$ ipython --no-banner

In [1]: import numpy as np

In [2]: np.set_printoptions(suppress=True, linewidth=160)

In [3]: A = np.loadtxt("m.csv", delimiter=",")

In [4]: A
Out[4]: 
array([[ 18.13,  12.53,   7.59,   8.56, -15.13,  -9.45,  -7.58],
       [ 19.92,  16.59,   8.52,  -3.02,  -1.84,  -4.16, -16.89],
       [ 18.09,  10.3 ,   8.69,   7.88, -14.84, -10.15,  -9.32],
       [ 18.77,  12.89,   4.39,   9.06, -15.06, -12.06,  -6.4 ],
       [ 20.82,  16.04,   7.22,  -4.58,  -2.87,  -2.96, -18.42],
       [ 16.43,  11.95,   4.17,   9.1 , -13.45,  -9.03,  -7.25],
       [ 17.83,  14.51,   6.74,   8.94, -13.35,  -6.8 ,  -9.03],
       [  8.1 ,   0.53, -20.83,  28.45,  -2.62,   9.56, -14.93],
       [ 20.53,  16.25,   5.36,  -3.76,  -3.25,  -5.55, -16.53],
       [ 21.16,  18.29,   8.05,  -3.7 ,  -2.98,  -4.72, -17.66],
       [ 22.37,  16.4 ,   9.56,  -5.58,  -5.7 ,  -5.13, -18.64],
       [ 19.69,  16.66,   9.91,  -2.3 ,  -4.87,  -3.64, -15.23],
       [  8.27,   3.63, -20.21,  26.13,  -2.33,   7.92, -14.91],
       [  7.96,   4.11, -20.06,  24.44,  -1.6 ,   8.4 , -15.81],
       [ 17.76,  12.73,   5.3 ,   8.03, -13.83, -10.08,  -5.8 ],
       [ 20.15,  12.93,   6.26,   8.37, -13.67, -10.32,  -8.71],
       [  8.62,   2.64, -20.53,  27.39,  -2.  ,  10.52, -17.21],
       [  7.42,   2.26, -18.05,  26.23,  -1.93,   7.98, -14.48],
       [ 19.47,  12.03,   5.64,   9.  , -12.23,  -9.6 ,  -8.3 ],
       [ 19.65,  16.43,   7.5 ,  -2.76,  -2.84,  -3.82, -17.62],
       [ 19.17,  12.54,   5.94,   8.17, -13.65, -10.03,  -7.51],
       [ 19.13,  15.54,  10.2 ,  -2.86,  -3.29,  -4.53, -18.61],
       [ 18.62,  15.14,   7.58,  -4.12,  -3.19,  -4.62, -17.5 ],
       [  8.47,   0.83, -18.22,  26.07,  -2.83,   6.95, -16.78],
       [ 17.56,  12.59,   8.13,   8.29, -13.46,  -7.83,  -7.95],
       [  8.47,   1.59, -19.67,  26.44,  -2.3 ,   9.89, -17.16],
       [  9.47,   0.62, -19.89,  25.01,  -3.72,   7.  , -15.3 ],
       [  9.09,  -0.12, -20.75,  25.25,  -1.11,   8.2 , -15.46],
       [ 17.86,  11.09,   6.23,   7.22, -14.03,  -9.83,  -9.23]])

In [5]: vec = np.array([0, 0, 3, 0, 3, 3, 0])

In [6]: rhs = A @ vec

In [7]: np.round(np.linalg.lstsq(A, rhs)[0], 2) + 0
Out[7]: array([0., 0., 3., 0., 3., 3., 0.])

In [8]: rng = np.random.default_rng(5392)

In [9]: rhs = rhs + 0.1 * rng.normal(size=29)

In [10]: rhs.round(2)
Out[10]: 
array([-50.91,   7.68, -49.02, -68.13,   4.16, -54.95, -40.03, -41.83, -10.42,   1.  ,  -3.8 ,   4.15, -43.94, -39.71, -55.73, -53.28, -36.11, -35.88, -48.37,
         2.62, -53.15,   7.17,  -0.62, -42.45, -39.57, -36.12, -49.88, -40.97, -52.89])

In [11]: beta, *_ = np.linalg.lstsq(A, rhs)

In [12]: beta.round()
Out[12]: array([-0.,  0.,  3.,  0.,  3.,  3.,  0.])

In [13]: beta.round(2) + 0
Out[13]: array([0.  , 0.02, 3.  , 0.01, 3.02, 3.  , 0.01])

In [14]: data = np.load("mat.npy")

In [15]: data
Out[15]: 
array([[-0.49,  1.63, -2.51],
       [-0.37, -4.09, -2.63],
       [-2.6 ,  1.67, -0.4 ],
       [-3.68, -7.41,  0.68],
       [-1.6 , -1.31, -1.4 ],
       [-1.85, -2.44, -1.15],
       [-3.57, -0.79,  0.57],
       [-1.25, -0.11, -1.75],
       [-6.49,  0.06,  3.49],
       [-3.69, -0.46,  0.69],
       [-0.52, -6.5 , -2.48],
       [ 1.07, -7.18, -4.07],
       [-0.6 , -2.86, -2.4 ],
       [-0.66, -2.62, -2.34],
       [ 0.99,  3.08, -3.99],
       [ 0.95, -0.6 , -3.95],
       [-3.95, -0.13,  0.95],
       [-2.03, -5.88, -0.97],
       [-1.01, -2.25, -1.99],
       [-4.94, -1.62,  1.94],
       [-4.01, -8.59,  1.01],
       [-1.08, -2.22, -1.92],
       [-0.33, -3.38, -2.67],
       [-6.66, -8.72,  3.66],
       [ 0.11, -3.24, -3.11],
       [-1.15, -0.1 , -1.85],
       [-3.09, -7.68,  0.09],
       [-2.46, -3.04, -0.54],
       [-0.55, -0.96, -2.45],
       [-1.77,  2.56, -1.23],
       [-3.09, -3.88,  0.09],
       [ 0.51,  1.06, -3.51]])

In [16]: A2 = np.c_[data[:, :2] @ np.array([[1, 3], [5, 5]]), np.array([-1, -2, 0, -2, 3, 1, 0, 1, 2, 3, -2, -2, -1, 1, -3, 0, -2, 1, -1, 1, 0, 2, 0, -2, 3, 3, 3, -3, 2, 3, -3, 3])]

In [17]: A2.round(2)
Out[17]: 
array([[  7.66,   6.68,  -1.  ],
       [-20.82, -21.56,  -2.  ],
       [  5.75,   0.55,   0.  ],
       [-40.73, -48.09,  -2.  ],
       [ -8.15, -11.35,   3.  ],
       [-14.05, -17.75,   1.  ],
       [ -7.52, -14.66,   0.  ],
       [ -1.8 ,  -4.3 ,   1.  ],
       [ -6.19, -19.17,   2.  ],
       [ -5.99, -13.37,   3.  ],
       [-33.02, -34.06,  -2.  ],
       [-34.83, -32.69,  -2.  ],
       [-14.9 , -16.1 ,  -1.  ],
       [-13.76, -15.08,   1.  ],
       [ 16.39,  18.37,  -3.  ],
       [ -2.05,  -0.15,   0.  ],
       [ -4.6 , -12.5 ,  -2.  ],
       [-31.43, -35.49,   1.  ],
       [-12.26, -14.28,  -1.  ],
       [-13.04, -22.92,   1.  ],
       [-46.96, -54.98,   0.  ],
       [-12.18, -14.34,   2.  ],
       [-17.23, -17.89,   0.  ],
       [-50.26, -63.58,  -2.  ],
       [-16.09, -15.87,   3.  ],
       [ -1.65,  -3.95,   3.  ],
       [-41.49, -47.67,   3.  ],
       [-17.66, -22.58,  -3.  ],
       [ -5.35,  -6.45,   2.  ],
       [ 11.03,   7.49,   3.  ],
       [-22.49, -28.67,  -3.  ],
       [  5.81,   6.83,   3.  ]])

In [18]: np.round(np.linalg.norm(A2 - data @ np.linalg.lstsq(data, A2)[0], axis=0), 2) + 0
Out[18]: array([ 0.  ,  0.  , 11.03])

In [19]: np.round(np.linalg.lstsq(data, A2[:, 0])[0], 2) + 0
Out[19]: array([1., 5., 0.])

In [20]: np.round(np.linalg.norm(np.linalg.qr(data)[0].T @ A2, axis=0) ** 2 / ((A2 ** 2).sum(axis=0) + 1e-12), 2)
Out[20]: array([1.  , 1.  , 0.09])

In [21]: np.linalg.matrix_rank(A2)
Out[21]: np.int64(3)

In [22]: np.linalg.matrix_rank(np.c_[data, A2])
Out[22]: np.int64(4)
